% python3 -q
>>> import numpy as np
>>> np.set_printoptions(precision=1, suppress=True, linewidth=200, floatmode="fixed")
>>> mat = np.loadtxt("out7.csv", delimiter=",")
>>> print(mat)
[[0.0 3.0 0.0]
 [0.0 0.0 5.0]
 [2.0 0.0 0.0]]
>>> r0, g = mat[0], mat[2]
>>> print(r0 @ r0)
9.0
>>> p = (r0 @ g) / (r0 @ r0) * r0
>>> print(g - p)
[2.0 0.0 0.0]
>>> print(np.outer(r0, g))
[[0.0 0.0 0.0]
 [6.0 0.0 0.0]
 [0.0 0.0 0.0]]
>>> print(np.linalg.matrix_rank(np.outer(r0, g)))
1
>>> print(np.round(np.linalg.norm(r0 + g) ** 2 + np.linalg.norm(r0 - g) ** 2, 1))
26.0
>>> vec = np.array([2, 5, 5])
>>> print(mat @ vec)
[15.0 25.0  4.0]
>>> print(mat @ np.ones(3))
[3.0 5.0 2.0]
>>> print(np.linalg.norm(mat @ vec) <= np.linalg.norm(mat, 2) * np.linalg.norm(vec) + 1e-9)
True
>>> print(np.sign((mat @ vec).round(6)))
[1.0 1.0 1.0]
>>> print(mat @ np.eye(3)[0])
[0.0 0.0 2.0]
>>> print(np.einsum("ij,j->i", mat, vec))
[15.0 25.0  4.0]
>>> print(mat * vec)
[[ 0.0 15.0  0.0]
 [ 0.0  0.0 25.0]
 [ 4.0  0.0  0.0]]
>>> vec = np.array([-1, -6, 0])
>>> rhs = mat @ vec
>>> beta, lr = np.zeros(3), 1 / np.linalg.norm(mat, 2) ** 2
>>> for i in range(20):
...     beta -= lr * mat.T @ (mat @ beta - rhs)
...     if i % 5 == 0: print(i, round(np.linalg.norm(mat @ beta - rhs), 1))
... 
0 11.6
5 1.4
10 0.3
15 0.1
>>> print(beta)
[-1.0 -6.0  0.0]
>>> W2 = np.array([[1, 3, 0]])
>>> rng = np.random.default_rng(44448)
>>> W0 = rng.normal(size=(14, 1)) @ W2 + np.array([-1, 0, -1])
>>> print(W0)
[[-1.4 -1.1 -1.0]
 [-2.1 -3.3 -1.0]
 [-0.7  1.0 -1.0]
 [-0.7  0.8 -1.0]
 [-1.2 -0.5 -1.0]
 [-0.7  1.0 -1.0]
 [-1.3 -0.8 -1.0]
 [-1.4 -1.2 -1.0]
 [ 1.4  7.1 -1.0]
 [-2.3 -3.8 -1.0]
 [-2.3 -3.8 -1.0]
 [-1.3 -1.0 -1.0]
 [-4.2 -9.7 -1.0]
 [ 0.1  3.2 -1.0]]
>>> print(np.linalg.svd(mat, compute_uv=False))
[5.0 3.0 2.0]
>>> print(np.linalg.lstsq(W0[:-1].T, W0[-1])[2])
2
>>> print(np.abs(np.diag(np.linalg.qr(W0)[1])) > 1e-9)
[ True  True False]
>>> print(round(np.linalg.norm(W0, 1), 1), round(float(np.linalg.norm(W0, np.inf)), 1))
38.2 14.9
>>> U, s, VT = np.linalg.svd(W0)
>>> V = VT[:(s > 1e-8).sum()]
>>> vec = W0[12] + 4 * W0[3] + rng.integers(2) * np.eye(3)[1]
>>> print(vec)
[-7.1 -5.3 -5.0]
>>> print(np.diag(V.T @ V))
[0.5 0.9 0.5]
>>> print(np.round(np.linalg.norm(vec - V.T @ V @ vec), 1))
0.2
>>> print(V.T @ V)
[[ 0.5  0.2  0.5]
 [ 0.2  0.9 -0.2]
 [ 0.5 -0.2  0.5]]
>>> M2 = np.array([[1, 3, 1], [0, 2, -2], [1, 0, -3]])
>>> data = M2 - M2.T
>>> print(data)
[[ 0  3  0]
 [-3  0 -2]
 [ 0  2  0]]
>>> vec = np.array([2, 3, 4])
>>> print(vec @ data @ vec)
0
>>> Q = np.linalg.solve(np.eye(3) - data, np.eye(3) + data)
>>> print(np.round(np.linalg.det(Q), 1))
1.0
>>> W1 = np.array([[1, 3, -2, 0, 2], [3, 3, -2, 5, 4], [-3, 5, 2, -4, -5]])
>>> beta = np.array([1, 1, 2, 0, 2])
>>> H = np.maximum(data @ W1 + beta, 0)
>>> print(np.linalg.matrix_rank(H))
3
>>> print((H > 0).astype(int))
[[1 1 0 1 1]
 [1 0 1 1 1]
 [1 1 0 1 1]]
>>> print((H > 0).mean(axis=0))
[1.0 0.7 0.3 1.0 1.0]
>>> W2 = np.array([[-3, -9], [4, -5], [-6, 6], [0, 7], [-3, 7]])
>>> print((H @ W2).round(6).argmax(axis=1))
[1 1 1]
>>> print(W1 @ W2)
[[ 15 -22]
 [  3   9]
 [ 32 -49]]
>>> M = np.array([[-7.0, -5.0, -3.0], [9.0, -6.0, 2.0], [0.0, 0.0, 3.0]])
>>> print(M)
[[-7.0 -5.0 -3.0]
 [ 9.0 -6.0  2.0]
 [ 0.0  0.0  3.0]]
>>> M2 = M / np.sqrt((M ** 2).mean(axis=1, keepdims=True))
>>> print(np.linalg.matrix_rank(M - M.mean(axis=1, keepdims=True)))
2
>>> print(np.linalg.matrix_rank(M2) == np.linalg.matrix_rank(M))
True
>>> print(np.linalg.norm(M2, axis=1))
[1.7 1.7 1.7]
>>> print(M - M.mean(axis=1, keepdims=True))
[[-2.0  0.0  2.0]
 [ 7.3 -7.7  0.3]
 [-1.0 -1.0  2.0]]
>>> print(M2[1])
[ 1.4 -0.9  0.3]
>>> r0 = np.array([2, 3, 2])
>>> M2 = M + np.outer(r0, np.eye(3)[0])
>>> print(np.linalg.matrix_rank(np.linalg.inv(M2) - np.linalg.inv(M), tol=1e-8))
1
>>> print(np.linalg.matrix_rank(M2 - M))
1
>>> hat = np.triu(np.array([[-4, -2, -1], [-5, 5, -4], [-1, 2, 5]]), 1) + np.eye(3)
>>> M2 = hat @ M @ np.linalg.inv(hat)
>>> print(round(float(np.linalg.det(M2)), 1))
261.0
>>> vec = np.array([-8, 1, 9])
>>> print(M @ np.ones(3))
[-15.0   5.0   3.0]
>>> print(M @ np.eye(3)[0])
[-7.0  9.0  0.0]
>>> print(np.linalg.norm(M @ vec) <= np.linalg.norm(M, 2) * np.linalg.norm(vec) + 1e-9)
True
>>> print(M * vec)
[[ 56.0  -5.0 -27.0]
 [-72.0  -6.0  18.0]
 [ -0.0   0.0  27.0]]
>>> print(M @ (2 * vec))
[  48.0 -120.0   54.0]
>>> print((M @ vec).argmax())
2
>>> r0, g = M[1], M[0]
>>> print(r0 @ g)
-39.0
>>> p = (r0 @ g) / (r0 @ r0) * r0
>>> print(g - p)
[-4.1 -6.9 -2.4]
>>> print(p)
[-2.9  1.9 -0.6]
>>> print(round(float(np.linalg.norm(r0 + g) ** 2 + np.linalg.norm(r0 - g) ** 2), 1))
408.0
>>> J = np.load("sample2.npy")
>>> print(J)
[[-2.0  1.0  1.0  1.0]
 [ 1.0 -2.0  1.0  1.0]
 [ 1.0  1.0 -2.0  1.0]
 [ 1.0  1.0  1.0 -2.0]]
>>> z = rng.permutation(4)
>>> print(z)
[2 0 1 3]
>>> M2 = J[z][:, z]
>>> print(round(float(np.linalg.det(M2)), 1), round(float(np.linalg.det(J[z])), 1))
-27.0 -27.0
>>> print(np.trace(M2))
-8.0
>>> print(np.round(np.linalg.det(J), 1))
-27.0
>>> J.inv()
Traceback (most recent call last):
  File "<python-input-91>", line 1, in <module>
    J.inv()
    ^^^^^
AttributeError: 'numpy.ndarray' object has no attribute 'inv'
>>> print(np.allclose(J @ J.T, J.T @ J))
True
>>> M2 = np.array([[1, 3], [-1, -5]])
>>> E = np.triu(M2)
>>> print(E)
[[ 1  3]
 [ 0 -5]]
>>> evals, V = np.linalg.eig(E)
>>> print(np.prod(evals))
-5.0
>>> print(np.sort(np.linalg.eigvals(np.linalg.inv(E))))
[-0.2  1.0]
>>> print(np.sort(np.linalg.eigvals(E.T)))
[-5.0  1.0]
>>> print(evals)
[ 1.0 -5.0]
>>> feats = np.load("m.npy")
>>> print(feats)
[[ 0 -2  0 -2  0 -2]
 [ 1  3  1  3  1  3]
 [-2  0 -2  0 -2  0]
 [ 0 -2  0 -2  0 -2]
 [ 1  3  1  3  1  3]
 [-2  0 -2  0 -2  0]]
>>> print(np.abs(feats).max())
3
>>> print(feats.sum(axis=1))
[-6 12 -6 -6 12 -6]
>>> print(np.diff(feats, axis=0))
[[ 1  5  1  5  1  5]
 [-3 -3 -3 -3 -3 -3]
 [ 2 -2  2 -2  2 -2]
 [ 1  5  1  5  1  5]
 [-3 -3 -3 -3 -3 -3]]
>>> r = np.linalg.matrix_rank(feats)
>>> print(r)
2
>>> null = np.linalg.svd(feats)[2][r:].T
>>> print(null.shape)
(6, 4)
>>> print(np.round(null @ null.T, 1) + 0)
[[ 0.7  0.0 -0.3  0.0 -0.3  0.0]
 [ 0.0  0.7  0.0 -0.3  0.0 -0.3]
 [-0.3  0.0  0.7  0.0 -0.3  0.0]
 [ 0.0 -0.3  0.0  0.7  0.0 -0.3]
 [-0.3  0.0 -0.3  0.0  0.7  0.0]
 [ 0.0 -0.3  0.0 -0.3  0.0  0.7]]
>>> print(np.linalg.matrix_rank(feats.T @ feats), np.linalg.matrix_rank(feats @ feats.T))
2 2
>>> U, s = np.linalg.svd(feats)
Traceback (most recent call last):
  File "<python-input-112>", line 1, in <module>
    U, s = np.linalg.svd(feats)
    ^^^^
ValueError: too many values to unpack (expected 2)
>>> U, s, VT = np.linalg.svd(feats, full_matrices=False)
>>> print(np.round(U.T @ feats @ VT.T, 1) + 0)
[[9.2 0.0 0.0 0.0 0.0 0.0]
 [0.0 4.9 0.0 0.0 0.0 0.0]
 [0.0 0.0 0.0 0.0 0.0 0.0]
 [0.0 0.0 0.0 0.0 0.0 0.0]
 [0.0 0.0 0.0 0.0 0.0 0.0]
 [0.0 0.0 0.0 0.0 0.0 0.0]]
>>> print(np.abs(U[:, 0]).round(6).argmax())
1
>>> print(U.shape, s.shape, VT.shape)
(6, 6) (6,) (6, 6)
>>> print(np.round(VT @ VT.T, 1) + 0)
[[1.0 0.0 0.0 0.0 0.0 0.0]
 [0.0 1.0 0.0 0.0 0.0 0.0]
 [0.0 0.0 1.0 0.0 0.0 0.0]
 [0.0 0.0 0.0 1.0 0.0 0.0]
 [0.0 0.0 0.0 0.0 1.0 0.0]
 [0.0 0.0 0.0 0.0 0.0 1.0]]
>>> print(np.abs(VT[0]))
[0.2 0.5 0.2 0.5 0.2 0.5]
>>> print(np.round(U.T @ U, 1) + 0)
[[1.0 0.0 0.0 0.0 0.0 0.0]
 [0.0 1.0 0.0 0.0 0.0 0.0]
 [0.0 0.0 1.0 0.0 0.0 0.0]
 [0.0 0.0 0.0 1.0 0.0 0.0]
 [0.0 0.0 0.0 0.0 1.0 0.0]
 [0.0 0.0 0.0 0.0 0.0 1.0]]
>>> print(s.round(1) + 0)
[9.2 4.9 0.0 0.0 0.0 0.0]
>>> print(np.allclose(U * s @ VT, feats))
True
>>> print(np.round(s / s[0], 1) + 0)
[1.0 0.5 0.0 0.0 0.0 0.0]
>>> print((s > 1e-8).sum())
2
>>> print(np.round(feats @ np.linalg.pinv(feats) @ feats, 1) + 0)
[[ 0.0 -2.0  0.0 -2.0  0.0 -2.0]
 [ 1.0  3.0  1.0  3.0  1.0  3.0]
 [-2.0  0.0 -2.0  0.0 -2.0  0.0]
 [ 0.0 -2.0  0.0 -2.0  0.0 -2.0]
 [ 1.0  3.0  1.0  3.0  1.0  3.0]
 [-2.0  0.0 -2.0  0.0 -2.0  0.0]]
>>> print(np.unique(feats.round(6), axis=0).shape)
(3, 6)
>>> print(round(float(np.trace(np.linalg.pinv(feats) @ feats)), 1))
2.0
>>> try:
...     np.linalg.inv(feats)
... except np.linalg.LinAlgError as e:
...     print(repr(e))
... 
LinAlgError('Singular matrix')
>>> X = np.load("w.npy")
>>> print(X)
[[ 0.7 -0.8  3.1]
 [ 0.5  2.5  2.4]
 [-0.2 -0.2  1.7]
 [-0.1  0.7 -2.3]
 [ 0.0  2.0 -0.6]
 [-1.3  1.1 -2.4]
 [-1.1 -2.0 -1.4]
 [ 0.2  3.6  0.0]
 [ 4.9 -6.9  3.5]
 [ 1.4 -1.1  3.4]
 [ 4.2 -3.0  5.2]
 [-0.4  3.3  0.0]
 [-0.8 -1.2 -1.5]
 [ 0.8  0.9  0.1]
 [ 4.3 -0.3  0.2]
 [-1.1  2.6 -2.9]
 [-0.6  6.0 -1.3]]
>>> print(np.einsum("ij,ji->", M, M))
4.0
>>> print(round(float(np.linalg.det(2 * M)), 1), np.round(np.linalg.det(M), 1))
2088.0 261.0
>>> print(np.linalg.eigvals(M))
[-6.5+6.7j -6.5-6.7j  3.0+0.0j]
>>> print(round(np.linalg.eigvals(M).sum().real, 1))
-10.0
>>> print(np.poly(M))
[   1.0   10.0   48.0 -261.0]
>>> print(np.kron(np.eye(2, dtype=int), M))
[[-7.0 -5.0 -3.0 -0.0 -0.0 -0.0]
 [ 9.0 -6.0  2.0  0.0 -0.0  0.0]
 [ 0.0  0.0  3.0  0.0  0.0  0.0]
 [-0.0 -0.0 -0.0 -7.0 -5.0 -3.0]
 [ 0.0 -0.0  0.0  9.0 -6.0  2.0]
 [ 0.0  0.0  0.0  0.0  0.0  3.0]]
>>> z = X[:, 1] > np.median(X[:, 1])
>>> r0 = X[z].mean(axis=0) - X[~z].mean(axis=0)
>>> print(np.argsort(-np.abs(r0).round(6), kind="stable"))
[1 2 0]
